In [1]: import numpy as np

In [2]: from numpy import linalg as LA

In [3]: np.set_printoptions(precision=3, suppress=True, linewidth=200, floatmode="fixed")

In [4]: arr = np.array([[5, -4], [0, -2]])

In [5]: other = arr ** -1
ValueError: Integers to negative integer powers are not allowed.


In [6]: other = LA.inv(arr)

In [7]: print(other)
[[ 0.200 -0.400]
 [-0.000 -0.500]]

In [8]: print(round(float(LA.det(arr) * LA.det(other)), 3))
1.0

In [9]: print((np.abs(other) > 1e-9).astype(int))
[[1 1]
 [0 1]]

In [10]: print(np.sort(LA.eigvals(other)))
[-0.500  0.200]

In [11]: P = np.triu(np.array([[3, 3], [5, 2]]), 1) + np.eye(2)

In [12]: other = P @ arr @ LA.inv(P)

In [13]: print(round(LA.det(other), 3))
-10.0

In [14]: print(np.poly(other))
[  1.000  -3.000 -10.000]

In [15]: print(LA.matrix_rank(other))
2

In [16]: x0 = np.array([-1, 0])

In [17]: print(arr * x0)
[[-5  0]
 [ 0  0]]

In [18]: print(np.einsum("ij,j->i", arr, x0))
[-5  0]

In [19]: print(arr @ np.ones(2))
[ 1.000 -2.000]

In [20]: print(arr @ (2 * x0))
[-10   0]

In [21]: print(np.sign((arr @ x0).round(6)))
[-1  0]

In [22]: other = np.array([[2, 2], [-1, 0], [2, 2]])

In [23]: basis = np.array([[0, -3, -1, -1], [0, -3, 3, 3]])

In [24]: K = other @ basis

In [25]: print(K)
[[  0 -12   4   4]
 [  0   3   1   1]
 [  0 -12   4   4]]

In [26]: # row 2 repeats row 0

In [27]: r0 = np.array([2, 1, 3])

In [28]: print(np.correlate(K[1], K[0], "full"))
[  0  12  16 -28  -8 -12   0]

In [29]: print(np.cross(K[1, :3], K[0, :3]))
[24  0  0]

In [30]: Uu, sigma, Vh = LA.svd(K)

In [31]: evecs = Vh[:(sigma > 1e-8).sum()]

In [32]: rng = np.random.default_rng(940566)

In [33]: x0 = K[2] + 5 * K[1] + rng.integers(2) * np.eye(4)[1]

In [34]: print(x0)
[0.000 4.000 9.000 9.000]

In [35]: print(np.round(evecs.T @ evecs, 3) + 0)
[[0.000 0.000 0.000 0.000]
 [0.000 1.000 0.000 0.000]
 [0.000 0.000 0.500 0.500]
 [0.000 0.000 0.500 0.500]]

In [36]: print(LA.matrix_rank(np.vstack([K, x0])))
2

In [37]: print(round(LA.norm(x0 - evecs.T @ evecs @ x0), 3))
0.0

In [38]: print(np.allclose(evecs.T @ evecs @ x0, x0))
True

In [39]: m1 = np.load("block10.npy")

In [40]: print(m1)
[[ 0.800 -1.500  0.000]
 [-1.000 -0.100  0.600]
 [ 1.400  0.500 -0.500]
 [-0.900  0.200 -0.800]
 [-1.300  0.900 -2.000]
 [-2.100 -0.100  0.500]
 [ 1.900  0.100  0.300]
 [ 1.800  0.100 -0.500]
 [ 1.100  1.200 -0.300]
 [-2.200 -2.200  0.000]
 [-1.100 -1.500 -0.500]
 [ 0.000  2.000  0.600]
 [-1.800  0.600  0.200]
 [-2.000  6.000 -5.000]
 [ 1.000 -0.800  1.400]
 [-0.100  0.000  0.700]
 [ 0.800  0.200 -0.400]
 [-0.900 -0.700 -1.200]]

In [41]: P = m1 @ LA.solve(m1.T @ m1, m1.T)

In [42]: print(LA.matrix_rank(np.eye(18) - P))
15

In [43]: print(np.round(LA.eigvalsh(P), 3) + 0)
[0.000 0.000 0.000 0.000 0.000 0.000 0.000 0.000 0.000 0.000 0.000 0.000 0.000 0.000 0.000 1.000 1.000 1.000]

In [44]: cen = m1 - m1.mean(axis=0)

In [45]: evecs = LA.svd(cen)[2][:2]

In [46]: other = cen - cen @ evecs.T @ evecs

In [47]: print(LA.norm(other, axis=1).round(6).argmax())
11

In [48]: print(np.round(np.cov(cen @ evecs.T, rowvar=False), 3) + 0)
[[4.461 0.000]
 [0.000 1.886]]

In [49]: r0 = np.array([1, -4, 3])

In [50]: print(np.correlate(m1[8], m1[4], "full"))
[-2.200 -1.410  0.250 -1.830  0.390]

In [51]: other = np.c_[m1[:, :1] @ np.array([[4]]), np.array([2, 2, -1, 3, 2, -3, 2, 2, -1, -3, -3, -1, 2, 3, 3, -1, -3, 1])]

In [52]: print(other)
[[ 3.200  2.000]
 [-4.000  2.000]
 [ 5.600 -1.000]
 [-3.600  3.000]
 [-5.200  2.000]
 [-8.400 -3.000]
 [ 7.600  2.000]
 [ 7.200  2.000]
 [ 4.400 -1.000]
 [-8.800 -3.000]
 [-4.400 -3.000]
 [ 0.000 -1.000]
 [-7.200  2.000]
 [-8.000  3.000]
 [ 4.000  3.000]
 [-0.400 -1.000]
 [ 3.200 -3.000]
 [-3.600  1.000]]

In [53]: print(np.round(LA.lstsq(m1, other[:, 0])[0], 3) + 0)
[4.000 0.000 0.000]

In [54]: print(LA.matrix_rank(other))
2

In [55]: J = np.array([[0, 3, 0], [0, 0, 3], [0, 0, 0]])

In [56]: # triangular: eigenvalues sit on the diagonal

In [57]: print(LA.lstsq(J[:-1].T, J[-1])[2])
2

In [58]: print(np.argsort(-LA.norm(J, axis=0).round(6), kind="stable")[:3])
[1 2 0]

In [59]: print(np.round(LA.norm(J, 2) / LA.norm(J), 3))
0.707

In [60]: print(LA.matrix_rank(J, rtol=0.1))
2

In [61]: print(LA.norm(J, axis=0))
[0.000 3.000 3.000]

In [62]: P = np.triu(np.array([[0, 1, 0], [2, 0, 2], [1, 0, 0]]), 1) + np.eye(3)

In [63]: other = P @ J @ LA.inv(P)

In [64]: print(other)
[[ 0.000  3.000 -3.000]
 [ 0.000  0.000  3.000]
 [ 0.000  0.000  0.000]]

In [65]: print(np.round(LA.det(other), 3))
0.0

In [66]: print(np.trace(other), np.trace(J))
0.0 0

In [67]: print(np.poly(other))
[1.000 0.000 0.000 0.000]

In [68]: data = np.load("a.npy")

In [69]: print(data)
[[ 0  0 -1]
 [ 1  0  0]
 [ 0  0  0]]

In [70]: print(LA.norm(data, axis=0))
[1.000 0.000 1.000]

In [71]: print(data[:, 2] @ data[:, 1])
0

In [72]: print(LA.svd(data, compute_uv=False))
[1.000 1.000 0.000]

In [73]: print(data @ data.T)
[[1 0 0]
 [0 1 0]
 [0 0 0]]

In [74]: Uu, sigma, Vh = LA.svd(data)

In [75]: print(sigma)
[1.000 1.000 0.000]

In [76]: other = Uu[:, :2] @ np.diag(sigma[:2]) @ Vh[:2]

In [77]: print(LA.matrix_rank(data, rtol=0.05))
2

In [78]: r0 = np.array([2, 0, 2, 1, 2]) + 0.5

In [79]: W0 = np.outer(r0, r0) / (r0 @ r0)

In [80]: print(W0)
[[0.294 0.059 0.294 0.176 0.294]
 [0.059 0.012 0.059 0.035 0.059]
 [0.294 0.059 0.294 0.176 0.294]
 [0.176 0.035 0.176 0.106 0.176]
 [0.294 0.059 0.294 0.176 0.294]]

In [81]: P = np.triu(np.array([[7, 4, 2, 3, 4],
    ...:     [7, 9, 9, 4, 5],
    ...:     [7, 0, 6, 9, 4],
    ...:     [0, 4, 4, 6, 6],
    ...:     [2, 3, 0, 3, 5]]), 1) + np.eye(5)

In [82]: other = P @ W0 @ LA.inv(P)

In [83]: print(round(LA.det(other), 3))
-0.0

In [84]: print(np.trace(other), np.trace(W0))
1.0 1.0

In [85]: print(LA.matrix_rank(other))
1
